$ python3 -q
>>> import numpy as np
>>> np.set_printoptions(suppress=True, linewidth=140)
>>> tidy = lambda a: np.round(a, 3) + 0
>>> arr = np.loadtxt("test19.csv", delimiter=",")
>>> tidy(arr)
array([[ 0.143,  0.286,  0.286,  0.286,  0.857],
       [ 0.286,  0.905, -0.095, -0.095, -0.286],
       [ 0.286, -0.095,  0.905, -0.095, -0.286],
       [ 0.286, -0.095, -0.095,  0.905, -0.286],
       [ 0.857, -0.286, -0.286, -0.286,  0.143]])
>>> O, vecs = np.linalg.qr(arr[:, :3])[0], np.linalg.qr(arr[:, 3:])[0]
>>> s = np.linalg.svd(O.T @ vecs, compute_uv=False)
>>> tidy(np.degrees(np.arccos(s.clip(0, 1))))
array([90., 90.])
>>> tidy(s)
array([0., 0.])
>>> x = np.array([3, -1, -3, -3, 3])
>>> tidy(np.sort(np.abs(np.degrees(np.angle(np.linalg.eigvals(arr))))))
array([  0.,   0.,   0.,   0., 180.])
>>> tidy(np.linalg.det(arr))
np.float64(-1.0)
>>> tidy(np.linalg.norm(x)), tidy(np.linalg.norm(arr @ x))
(np.float64(6.083), np.float64(6.083))
>>> out = np.linalg.inv(arr)
>>> np.allclose(out, arr.T)
True
>>> tidy(np.linalg.cond(arr))
np.float64(1.0)
>>> Uu, s, vt = np.linalg.svd(arr, full_matrices=False)
>>> (s > 1e-8).sum()
np.int64(5)
>>> tidy(np.sqrt((s ** 2).sum())), tidy(np.linalg.norm(arr))
(np.float64(2.236), np.float64(2.236))
>>> tidy(vt @ vt.T)
array([[1., 0., 0., 0., 0.],
       [0., 1., 0., 0., 0.],
       [0., 0., 1., 0., 0.],
       [0., 0., 0., 1., 0.],
       [0., 0., 0., 0., 1.]])
>>> tidy(Uu.T @ Uu)
array([[1., 0., 0., 0., 0.],
       [0., 1., 0., 0., 0.],
       [0., 0., 1., 0., 0.],
       [0., 0., 0., 1., 0.],
       [0., 0., 0., 0., 1.]])
>>> tidy(s)
array([1., 1., 1., 1., 1.])
>>> Uu.shape, s.shape, vt.shape
((5, 5), (5,), (5, 5))
>>> m1 = np.tril(np.array([[5, 2, 1, -3], [-5, -2, 2, 3], [5, -3, 4, 0], [3, -4, -3, -1]]), -1) + np.eye(4, dtype=int)
>>> m1
array([[ 1,  0,  0,  0],
       [-5,  1,  0,  0],
       [ 5, -3,  1,  0],
       [ 3, -4, -3,  1]])
>>> O, Rm = np.linalg.qr(m1)
>>> np.trace(O @ O.T)
np.float64(4.0)
>>> tidy(abs(Rm[0, 0])), tidy(np.linalg.norm(m1[:, 0]))
(np.float64(7.746), np.float64(7.746))
>>> np.allclose(Rm.T @ Rm, m1.T @ m1)
True
>>> out = np.linalg.inv(m1)
>>> tidy(np.linalg.cond(m1))
np.float64(450.738)
>>> tidy(np.linalg.det(m1) * out)
array([[ 1.,  0.,  0.,  0.],
       [ 5.,  1.,  0.,  0.],
       [10.,  3.,  1.,  0.],
       [47., 13.,  3.,  1.]])
>>> out = np.array([[-5, 2, 1], [4, -1, -2]])
>>> K = out.T @ out
>>> K
array([[ 41, -14, -13],
       [-14,   5,   4],
       [-13,   4,   5]])
>>> np.abs(np.diag(np.linalg.qr(K)[1])) > 1e-9
array([ True,  True, False])
>>> np.linalg.lstsq(K[:-1].T, K[-1])[2]
np.int32(2)
>>> np.unravel_index(np.abs(K).argmax(), K.shape)
(np.int64(0), np.int64(0))
>>> K[3]
Traceback (most recent call last):
  File "<python-input-38>", line 1, in <module>
    K[3]
    ~^^^
IndexError: index 3 is out of bounds for axis 0 with size 3
>>> np.count_nonzero(K)
np.int64(9)
>>> np.linalg.matrix_rank(K)
np.int64(2)
>>> np.abs(K).max()
np.int64(41)
>>> t = np.radians(114)
>>> Rm = np.eye(3)
>>> Rm[2, 2] = Rm[0, 0] = np.cos(t)
>>> Rm[2, 0], Rm[0, 2] = -np.sin(t), np.sin(t)
>>> tidy(Rm)
array([[-0.407,  0.   ,  0.914],
       [ 0.   ,  1.   ,  0.   ],
       [-0.914,  0.   , -0.407]])
>>> out = K @ Rm.T
>>> tidy(np.abs(out - K).max(axis=0))
array([69.552,  0.   , 19.168])
>>> E = np.load("case7.npy")
>>> E
array([[-2.,  5.,  0.,  0.],
       [ 5., -5.,  5.,  0.],
       [ 0.,  5., -3.,  5.],
       [ 0.,  0.,  5., -4.]])
>>> T = np.stack([E, 2 * E, E[::-1]])
>>> T.sum(axis=0)
array([[ -6.,  15.,   5.,  -4.],
       [ 15., -10.,  12.,   5.],
       [  5.,  10.,  -4.,  15.],
       [ -2.,   5.,  15., -12.]])
>>> T.shape
(3, 4, 4)
>>> np.einsum("bij,cij->bc", T, T)
array([[ 204.,  408.,  -80.],
       [ 408.,  816., -160.],
       [ -80., -160.,  204.]])
>>> np.linalg.matrix_rank(T)
array([4, 4, 4])
>>> hat = np.triu(np.array([[-1, 0, -1, -1], [2, -1, 2, 2], [-2, 0, 0, 1], [1, -1, -2, 1]]), 1) + np.eye(4)
>>> out = hat @ E @ np.linalg.inv(hat)
>>> np.trace(out), np.trace(E)
(np.float64(-14.0), np.float64(-14.0))
>>> tidy(np.linalg.det(out))
np.float64(-5.0)
>>> F = np.loadtxt("a.csv", delimiter=",")
>>> F
array([[0., 1., 0.],
       [1., 0., 0.],
       [0., 0., 1.]])
>>> ev, vecs = np.linalg.eigh(F)
>>> x = np.array([-3, -2, -1])
>>> tidy(vecs * np.maximum(ev, 0) @ vecs.T)
array([[0.5, 0.5, 0. ],
       [0.5, 0.5, 0. ],
       [0. , 0. , 1. ]])
>>> x @ F @ x
np.float64(13.0)
>>> tidy(np.linalg.eigvalsh(F[1:, 1:]))
array([0., 1.])
>>> tidy(x @ F @ x / (x @ x)), ev[0], ev[-1]
(np.float64(0.929), np.float64(-1.0), np.float64(1.0))
>>> x = np.array([0, 1, 3])
>>> y = F @ x
>>> coef, lr = np.zeros(3), 1 / np.linalg.norm(F, 2) ** 2
>>> for i in range(250):
...     coef -= lr * F.T @ (F @ coef - y)
...     if i % 50 == 0: print(i, round(np.linalg.norm(F @ coef - y), 3))
... 
0 0.0
50 0.0
100 0.0
150 0.0
200 0.0
>>> tidy(np.linalg.cond(F))
np.float64(1.0)
>>> rng = np.random.default_rng(284)
>>> z = rng.permutation(3)
>>> z
array([2, 1, 0])
>>> out = F[z][:, z]
>>> out
array([[1., 0., 0.],
       [0., 0., 1.],
       [0., 1., 0.]])
>>> np.diag(out)
array([1., 0., 0.])
>>> A = np.load("out7.npy")
>>> A
array([[10, 14,  7],
       [14, 18, 11],
       [ 4,  8,  1],
       [ 0,  4, -3]])
>>> tidy(np.linalg.norm(A, 2) / np.linalg.norm(A))
np.float64(0.985)
>>> np.argsort(-np.linalg.norm(A, axis=0).round(6), kind="stable")[:3]
array([1, 0, 2])
>>> np.linalg.cond(A) > 100
np.True_
>>> tidy(np.linalg.norm(m1[0], 1)), tidy(np.linalg.norm(m1[0], np.inf))
(np.float64(1.0), np.float64(1.0))
>>> tidy(np.linalg.norm(m1, "nuc"))
np.float64(14.256)
>>> tidy(np.linalg.norm(m1, 1)), tidy(np.linalg.norm(m1, np.inf))
(np.float64(14.0), np.float64(11.0))
>>> tidy(np.linalg.norm(m1, 2))
np.float64(8.971)
>>> r = np.linalg.matrix_rank(A)
>>> r
np.int64(2)
>>> ns = np.linalg.svd(A)[2][r:].T
>>> [int(np.linalg.matrix_rank(np.delete(A, i, axis=0))) for i in range(4)]
[2, 2, 2, 2]
>>> ns.shape
(3, 1)
>>> tidy(ns[:, 0] / ns[np.abs(ns[:, 0]).round(6).argmax(), 0])
array([ 1.   , -0.429, -0.571])
>>> np.linalg.matrix_rank(A.T @ A), np.linalg.matrix_rank(A @ A.T)
(np.int64(2), np.int64(2))
>>> np.allclose(A @ ns, 0)
True
>>> tidy(ns @ ns.T)
array([[ 0.662, -0.284, -0.378],
       [-0.284,  0.122,  0.162],
       [-0.378,  0.162,  0.216]])
>>> Uu, s, vt = np.linalg.svd(A)
>>> vecs = vt[:(s > 1e-8).sum()]
>>> x = A[2] + 2 * A[0] + rng.integers(2) * np.eye(3)[0]
>>> x
array([24., 36., 15.])
>>> np.linalg.matrix_rank(np.vstack([A, x]))
np.int64(2)
>>> tidy(np.diag(vecs.T @ vecs))
array([0.338, 0.878, 0.784])
>>> tidy(np.linalg.norm(x - vecs.T @ vecs @ x))
np.float64(0.0)
>>> Uu, s, vt = np.linalg.svd(A)
>>> np.argmax(s[:-1] / (s[1:] + 1e-6)) + 1
np.int64(2)
>>> tidy(s)
array([32.551,  5.693,  0.   ])
>>> out = Uu[:, :2] @ np.diag(s[:2]) @ vt[:2]
>>> tidy(np.linalg.norm(A - out) / np.linalg.norm(A))
np.float64(0.0)
>>> tidy(np.linalg.norm(A - out, 2)), tidy(s[2])
(np.float64(0.0), np.float64(0.0))
>>> np.linalg.matrix_rank(A, rtol=0.05)
np.int64(2)
>>> tidy(np.abs(A - out).max())
np.float64(0.0)
>>> J = np.loadtxt("data.csv", delimiter=",")
>>> J
array([[ 6.,  0.,  0.],
       [-2.,  0.,  0.],
       [ 6.,  0.,  0.],
       [-6.,  0.,  0.],
       [ 0.,  0.,  0.]])
>>> r = np.linalg.matrix_rank(J)
>>> r
np.int64(1)
>>> ns = np.linalg.svd(J)[2][r:].T
>>> np.linalg.matrix_rank(J.T @ J), np.linalg.matrix_rank(J @ J.T)
(np.int64(1), np.int64(1))
>>> ns @ ns.T
array([[0., 0., 0.],
       [0., 1., 0.],
       [0., 0., 1.]])
>>> [int(np.linalg.matrix_rank(np.delete(J, i, axis=0))) for i in range(5)]
[1, 1, 1, 1, 1]
>>> [int(np.linalg.matrix_rank(J[:i])) for i in range(1, len(J) + 1)]
[1, 1, 1, 1, 1]
>>> np.linalg.cond(J) > 100
np.True_
>>> [round(float(x), 3) for x in np.linalg.svd(J, compute_uv=False)[:3]]
[10.583, 0.0, 0.0]
>>> tidy(np.linalg.norm(J, 2) / np.linalg.norm(J))
np.float64(1.0)
>>> np.linalg.matrix_rank(J, rtol=0.1)
np.int64(1)
>>> tidy(np.linalg.svd(J, compute_uv=False))
array([10.583,  0.   ,  0.   ])
>>> J @ J.T
array([[ 36., -12.,  36., -36.,   0.],
       [-12.,   4., -12.,  12.,   0.],
       [ 36., -12.,  36., -36.,   0.],
       [-36.,  12., -36.,  36.,   0.],
       [  0.,   0.,   0.,   0.,   0.]])
>>> J[:, 0] @ J[:, 1]
np.float64(0.0)
>>> X = np.loadtxt("mat.csv", delimiter=",")
>>> X
array([[8., 4., 8., 4., 8., 4.],
       [3., 1., 3., 1., 3., 1.],
       [7., 9., 7., 9., 7., 9.],
       [8., 4., 8., 4., 8., 4.],
       [3., 1., 3., 1., 3., 1.],
       [7., 9., 7., 9., 7., 9.]])
>>> def softmax(z):
...     e = np.exp(z - z.max(axis=-1, keepdims=True))
...     return e / e.sum(axis=-1, keepdims=True)
... 
>>> tidy(softmax(10 * X[5]))
array([0.   , 0.333, 0.   , 0.333, 0.   , 0.333])
>>> tidy(softmax(X).sum(axis=1))
array([1., 1., 1., 1., 1., 1.])
>>> S = X @ X.T / np.sqrt(6)
>>> tidy(softmax(S + np.triu(np.full(S.shape, -np.inf), 1)))
array([[1.   , 0.   , 0.   , 0.   , 0.   , 0.   ],
       [1.   , 0.   , 0.   , 0.   , 0.   , 0.   ],
       [0.   , 0.   , 1.   , 0.   , 0.   , 0.   ],
       [0.   , 0.   , 1.   , 0.   , 0.   , 0.   ],
       [0.074, 0.   , 0.853, 0.074, 0.   , 0.   ],
       [0.   , 0.   , 0.5  , 0.   , 0.   , 0.5  ]])
>>> softmax(S)[5] @ X
array([7., 9., 7., 9., 7., 9.])
>>> tidy(X @ np.linalg.pinv(X) @ X)
array([[8., 4., 8., 4., 8., 4.],
       [3., 1., 3., 1., 3., 1.],
       [7., 9., 7., 9., 7., 9.],
       [8., 4., 8., 4., 8., 4.],
       [3., 1., 3., 1., 3., 1.],
       [7., 9., 7., 9., 7., 9.]])
>>> tidy(np.trace(np.linalg.pinv(X) @ X))
np.float64(2.0)
>>> try:
...     np.linalg.inv(X)
... except np.linalg.LinAlgError as e:
...     print(e)
... 
Singular matrix
